$ python -q
>>> import numpy as np
>>> from numpy import linalg as LA
>>> np.set_printoptions(precision=4, suppress=True, linewidth=160)
>>> A = np.load("data.npy")
>>> A
array([[-1.0588,  0.0963, -0.1601,  1.2488, -0.8786, -0.716 ],
       [ 0.6516, -0.2011, -1.4383,  0.1573, -0.9352,  0.7529],
       [ 0.4072,  0.4594, -1.1081,  0.0342,  0.8589, -1.287 ],
       [-0.8145, -1.6278, -0.5406, -0.208 ,  0.5924,  0.0166],
       [-1.1402,  1.0256, -0.5959, -0.1423,  0.6306,  0.9354],
       [ 0.5701, -0.1937,  0.174 ,  1.5333,  0.9312,  0.6236]])
>>> x0 = np.array([-3, -4, -5, -4, -5, -5])
>>> y = A @ x0
>>> beta, lr = np.zeros(6), 1 / LA.norm(A, 2) ** 2
>>> for i in range(60):
...     beta -= lr * A.T @ (A @ beta - y)
...     if i % 10 == 0: print(i, round(LA.norm(A @ beta - y), 4))
... 
0 0.0
10 0.0
20 0.0
30 0.0
40 0.0
50 0.0
>>> beta
array([-3., -4., -5., -4., -5., -5.])
>>> rng = np.random.default_rng(19726)
>>> labels = rng.permutation(6)
>>> out = A[:, labels] * rng.choice([-1, 1], 6)
>>> out
array([[ 0.1601, -1.2488,  0.716 ,  1.0588,  0.8786,  0.0963],
       [ 1.4383, -0.1573, -0.7529, -0.6516,  0.9352, -0.2011],
       [ 1.1081, -0.0342,  1.287 , -0.4072, -0.8589,  0.4594],
       [ 0.5406,  0.208 , -0.0166,  0.8145, -0.5924, -1.6278],
       [ 0.5959,  0.1423, -0.9354,  1.1402, -0.6306,  1.0256],
       [-0.174 , -1.5333, -0.6236, -0.5701, -0.9312, -0.1937]])
>>> left, _, vt = LA.svd(A.T @ out)
>>> labels
array([2, 3, 5, 0, 4, 1])
>>> Q, V = LA.qr(A[:, :4])[0], LA.qr(A[:, 4:])[0]
>>> sv = LA.svd(Q.T @ V, compute_uv=False)
>>> np.round(LA.norm(Q @ Q.T - V @ V.T, 2), 4)
np.float64(1.0)
>>> (sv > 0.9).sum()
np.int64(0)
>>> f, r1 = A[0], A[1]
>>> np.round(f @ f, 4)
np.float64(4.0)
>>> pr = (f @ r1) / (f @ f) * f
>>> LA.matrix_rank(np.outer(f, r1))
np.int64(1)
>>> data = np.load("layer13.npy")
>>> data
array([[ 1,  1, -1, -1, -1, -1,  1,  1],
       [ 1, -1,  1, -1, -1,  1, -1,  1],
       [ 1, -1,  1, -1,  1, -1,  1, -1]])
>>> T = np.stack([data, 5 * data, data[::-1]])
>>> LA.matrix_rank(T.reshape(3, -1))
np.int64(2)
>>> np.einsum("bij,cij->bc", T, T)
array([[ 24, 120,   8],
       [120, 600,  40],
       [  8,  40,  24]])
>>> (T @ data.T).shape
(3, 3, 3)
>>> T.sum(axis=0)
array([[ 7,  5, -5, -7, -5, -7,  7,  5],
       [ 7, -7,  7, -7, -7,  7, -7,  7],
       [ 7, -5,  5, -7,  5, -7,  7, -5]])
>>> T.shape
(3, 3, 8)
>>> f, r1 = data[2], data[1]
>>> f @ f
np.int64(8)
>>> f @ r1
np.int64(0)
>>> pr = (f @ r1) / (f @ f) * f
>>> pr
array([ 0., -0.,  0., -0.,  0., -0.,  0., -0.])
>>> r1 - pr
array([ 1., -1.,  1., -1., -1.,  1., -1.,  1.])
>>> (r1 - pr) @ f
np.float64(0.0)
>>> np.outer(f, r1)
array([[ 1, -1,  1, -1, -1,  1, -1,  1],
       [-1,  1, -1,  1,  1, -1,  1, -1],
       [ 1, -1,  1, -1, -1,  1, -1,  1],
       [-1,  1, -1,  1,  1, -1,  1, -1],
       [ 1, -1,  1, -1, -1,  1, -1,  1],
       [-1,  1, -1,  1,  1, -1,  1, -1],
       [ 1, -1,  1, -1, -1,  1, -1,  1],
       [-1,  1, -1,  1,  1, -1,  1, -1]])
>>> np.allclose(A @ A.T, A.T @ A)
True
>>> A.inv()
Traceback (most recent call last):
  File "<python-input-41>", line 1, in <module>
    A.inv()
    ^^^^^
AttributeError: 'numpy.ndarray' object has no attribute 'inv'
>>> round(np.abs(LA.eigvals(A)).max(), 4)
np.float64(2.0)
>>> LA.determinant(A)
Traceback (most recent call last):
  File "<python-input-43>", line 1, in <module>
    LA.determinant(A)
    ^^^^^^^^^^^^^^
AttributeError: module 'numpy.linalg' has no attribute 'determinant'
>>> np.allclose(A, A.T)
False
>>> round(LA.det(A), 4)
np.float64(-64.0)
>>> out = data[0, 0] * data[1:] - np.outer(data[1:, 0], data[0])
>>> out
array([[ 0, -2,  2,  0,  0,  2, -2,  0],
       [ 0, -2,  2,  0,  2,  0,  0, -2]])
>>> LA.matrix_rank(out), LA.matrix_rank(data)
(np.int64(2), np.int64(3))
>>> np.flatnonzero(~out.round(6).any(axis=1))
array([], dtype=int64)
>>> np.round(LA.norm(data) ** 2 / LA.norm(data, 2) ** 2, 4)
np.float64(3.0)
>>> LA.norm(data, axis=0)
array([1.7321, 1.7321, 1.7321, 1.7321, 1.7321, 1.7321, 1.7321, 1.7321])
>>> LA.norm(data, axis=1).argmax()
np.int64(0)
>>> round(LA.norm(data, 1), 4), round(float(LA.norm(data, np.inf)), 4)
(np.float64(3.0), 8.0)
>>> E = np.array([[0, 0, 0, 0, 0],
...     [0, 0, 1, 0, 1],
...     [0, 1, 0, 0, 1],
...     [0, 0, 0, 0, 1],
...     [0, 1, 1, 1, 0]])
>>> out = np.array([[-3, 2, -2], [-3, -3, -2]])
>>> basis = np.kron(out, E)
>>> basis.shape
(10, 15)
>>> LA.matrix_rank(basis)
np.int64(8)
>>> (LA.matrix_power((E != 0) + (E.T != 0) + np.eye(5), 5) > 0).astype(int)
array([[1, 0, 0, 0, 0],
       [0, 1, 1, 1, 1],
       [0, 1, 1, 1, 1],
       [0, 1, 1, 1, 1],
       [0, 1, 1, 1, 1]])
>>> E @ E
array([[0, 0, 0, 0, 0],
       [0, 2, 1, 1, 1],
       [0, 1, 2, 1, 1],
       [0, 1, 1, 1, 0],
       [0, 1, 1, 0, 3]])
>>> round(float(LA.det(E)), 4)
0.0
>>> (E != 0).astype(int)
array([[0, 0, 0, 0, 0],
       [0, 0, 1, 0, 1],
       [0, 1, 0, 0, 1],
       [0, 0, 0, 0, 1],
       [0, 1, 1, 1, 0]])
>>> r = LA.matrix_rank(E)
>>> r
np.int64(4)
>>> null = LA.svd(E)[2][r:].T
>>> [int(LA.matrix_rank(E[:, :j + 1])) for j in range(5)]
[0, 1, 2, 3, 4]
>>> null[:, 0] / null[np.abs(null[:, 0]).round(6).argmax(), 0]
array([1., 0., 0., 0., 0.])
>>> E @ null
array([[0.],
       [0.],
       [0.],
       [0.],
       [0.]])
>>> np.allclose(E @ null, 0)
True
>>> left, sv, vt = LA.svd(E)
>>> np.argmax(sv[:-1] / (sv[1:] + 1e-6)) + 1
np.int64(4)
>>> out = left[:, :4] @ np.diag(sv[:4]) @ vt[:4]
>>> round(float(np.abs(E - out).max()), 4)
0.0
>>> LA.matrix_rank(E, rtol=0.05)
np.int64(4)
